>>> import numpy as np
>>> import numpy.linalg as la
>>> np.set_printoptions(precision=3, suppress=True, linewidth=140)
>>> m1 = np.loadtxt("block18.csv", delimiter=",")
>>> m1
array([[1.   , 0.5  , 0.25 , 0.125, 0.062, 0.031, 0.016, 0.008, 0.004, 0.002, 0.001, 0.   ],
       [0.5  , 1.   , 0.5  , 0.25 , 0.125, 0.062, 0.031, 0.016, 0.008, 0.004, 0.002, 0.001],
       [0.25 , 0.5  , 1.   , 0.5  , 0.25 , 0.125, 0.062, 0.031, 0.016, 0.008, 0.004, 0.002],
       [0.125, 0.25 , 0.5  , 1.   , 0.5  , 0.25 , 0.125, 0.062, 0.031, 0.016, 0.008, 0.004],
       [0.062, 0.125, 0.25 , 0.5  , 1.   , 0.5  , 0.25 , 0.125, 0.062, 0.031, 0.016, 0.008],
       [0.031, 0.062, 0.125, 0.25 , 0.5  , 1.   , 0.5  , 0.25 , 0.125, 0.062, 0.031, 0.016],
       [0.016, 0.031, 0.062, 0.125, 0.25 , 0.5  , 1.   , 0.5  , 0.25 , 0.125, 0.062, 0.031],
       [0.008, 0.016, 0.031, 0.062, 0.125, 0.25 , 0.5  , 1.   , 0.5  , 0.25 , 0.125, 0.062],
       [0.004, 0.008, 0.016, 0.031, 0.062, 0.125, 0.25 , 0.5  , 1.   , 0.5  , 0.25 , 0.125],
       [0.002, 0.004, 0.008, 0.016, 0.031, 0.062, 0.125, 0.25 , 0.5  , 1.   , 0.5  , 0.25 ],
       [0.001, 0.002, 0.004, 0.008, 0.016, 0.031, 0.062, 0.125, 0.25 , 0.5  , 1.   , 0.5  ],
       [0.   , 0.001, 0.002, 0.004, 0.008, 0.016, 0.031, 0.062, 0.125, 0.25 , 0.5  , 1.   ]])
>>> x = np.ones(12)
>>> for _ in range(7):
...     x = m1 @ x
...     x /= la.norm(x)
...     print(round(x @ m1 @ x, 3))
... 
2.729
2.747
2.753
2.755
2.755
2.756
2.756
>>> x
array([0.15 , 0.217, 0.274, 0.318, 0.348, 0.364, 0.364, 0.348, 0.318, 0.274, 0.217, 0.15 ])
>>> f, v = m1[3], m1[5]
>>> round(f @ v, 3)
np.float64(0.915)
>>> np.round(f @ f, 3)
np.float64(1.661)
>>> pr = (f @ v) / (f @ f) * f
>>> np.round(np.outer(f, v), 3) + 0
array([[0.004, 0.008, 0.016, 0.031, 0.062, 0.125, 0.062, 0.031, 0.016, 0.008, 0.004, 0.002],
       [0.008, 0.016, 0.031, 0.062, 0.125, 0.25 , 0.125, 0.062, 0.031, 0.016, 0.008, 0.004],
       [0.016, 0.031, 0.062, 0.125, 0.25 , 0.5  , 0.25 , 0.125, 0.062, 0.031, 0.016, 0.008],
       [0.031, 0.062, 0.125, 0.25 , 0.5  , 1.   , 0.5  , 0.25 , 0.125, 0.062, 0.031, 0.016],
       [0.016, 0.031, 0.062, 0.125, 0.25 , 0.5  , 0.25 , 0.125, 0.062, 0.031, 0.016, 0.008],
       [0.008, 0.016, 0.031, 0.062, 0.125, 0.25 , 0.125, 0.062, 0.031, 0.016, 0.008, 0.004],
       [0.004, 0.008, 0.016, 0.031, 0.062, 0.125, 0.062, 0.031, 0.016, 0.008, 0.004, 0.002],
       [0.002, 0.004, 0.008, 0.016, 0.031, 0.062, 0.031, 0.016, 0.008, 0.004, 0.002, 0.001],
       [0.001, 0.002, 0.004, 0.008, 0.016, 0.031, 0.016, 0.008, 0.004, 0.002, 0.001, 0.   ],
       [0.   , 0.001, 0.002, 0.004, 0.008, 0.016, 0.008, 0.004, 0.002, 0.001, 0.   , 0.   ],
       [0.   , 0.   , 0.001, 0.002, 0.004, 0.008, 0.004, 0.002, 0.001, 0.   , 0.   , 0.   ],
       [0.   , 0.   , 0.   , 0.001, 0.002, 0.004, 0.002, 0.001, 0.   , 0.   , 0.   , 0.   ]])
>>> v - pr
array([-0.038, -0.076, -0.15 , -0.301,  0.225,  0.862,  0.431,  0.216,  0.108,  0.053,  0.027,  0.014])
>>> la.matrix_rank(np.outer(f, v))
np.int64(1)
>>> round((v - pr) @ f, 3)
np.float64(-0.0)
>>> other = la.inv(m1)
>>> np.round(la.inv(other), 3) + 0
array([[1.   , 0.5  , 0.25 , 0.125, 0.062, 0.031, 0.016, 0.008, 0.004, 0.002, 0.001, 0.   ],
       [0.5  , 1.   , 0.5  , 0.25 , 0.125, 0.062, 0.031, 0.016, 0.008, 0.004, 0.002, 0.001],
       [0.25 , 0.5  , 1.   , 0.5  , 0.25 , 0.125, 0.062, 0.031, 0.016, 0.008, 0.004, 0.002],
       [0.125, 0.25 , 0.5  , 1.   , 0.5  , 0.25 , 0.125, 0.062, 0.031, 0.016, 0.008, 0.004],
       [0.062, 0.125, 0.25 , 0.5  , 1.   , 0.5  , 0.25 , 0.125, 0.062, 0.031, 0.016, 0.008],
       [0.031, 0.062, 0.125, 0.25 , 0.5  , 1.   , 0.5  , 0.25 , 0.125, 0.062, 0.031, 0.016],
       [0.016, 0.031, 0.062, 0.125, 0.25 , 0.5  , 1.   , 0.5  , 0.25 , 0.125, 0.062, 0.031],
       [0.008, 0.016, 0.031, 0.062, 0.125, 0.25 , 0.5  , 1.   , 0.5  , 0.25 , 0.125, 0.062],
       [0.004, 0.008, 0.016, 0.031, 0.062, 0.125, 0.25 , 0.5  , 1.   , 0.5  , 0.25 , 0.125],
       [0.002, 0.004, 0.008, 0.016, 0.031, 0.062, 0.125, 0.25 , 0.5  , 1.   , 0.5  , 0.25 ],
       [0.001, 0.002, 0.004, 0.008, 0.016, 0.031, 0.062, 0.125, 0.25 , 0.5  , 1.   , 0.5  ],
       [0.   , 0.001, 0.002, 0.004, 0.008, 0.016, 0.031, 0.062, 0.125, 0.25 , 0.5  , 1.   ]])
>>> round(float(la.cond(m1)), 3)
8.154
>>> np.allclose(other, m1.T)
False
>>> round(la.det(m1) * la.det(other), 3)
np.float64(1.0)
>>> np.round(la.slogdet(m1)[0], 3)
np.float64(1.0)
>>> ev, evecs = la.eigh(m1)
>>> la.eigvalsh(m1 @ m1)
array([0.114, 0.125, 0.145, 0.179, 0.235, 0.331, 0.505, 0.833, 1.473, 2.709, 4.865, 7.595])
>>> (ev > 1e-8).sum(), (ev < -1e-8).sum()
(np.int64(12), np.int64(0))
>>> ev
array([0.338, 0.353, 0.38 , 0.423, 0.485, 0.576, 0.711, 0.913, 1.214, 1.646, 2.206, 2.756])
>>> rng = np.random.default_rng(5240)
>>> lab = rng.permutation(12)
>>> lab
array([10,  8,  6,  5, 11,  7,  4,  0,  9,  1,  2,  3])
>>> other = m1[lab][:, lab]
>>> np.sort(np.abs(la.eigvals(other)))
array([0.338, 0.353, 0.38 , 0.423, 0.485, 0.576, 0.711, 0.913, 1.214, 1.646, 2.206, 2.756])
>>> np.trace(other)
np.float64(12.0)
>>> np.diag(other)
array([1., 1., 1., 1., 1., 1., 1., 1., 1., 1., 1., 1.])
>>> np.allclose(other, m1)
False
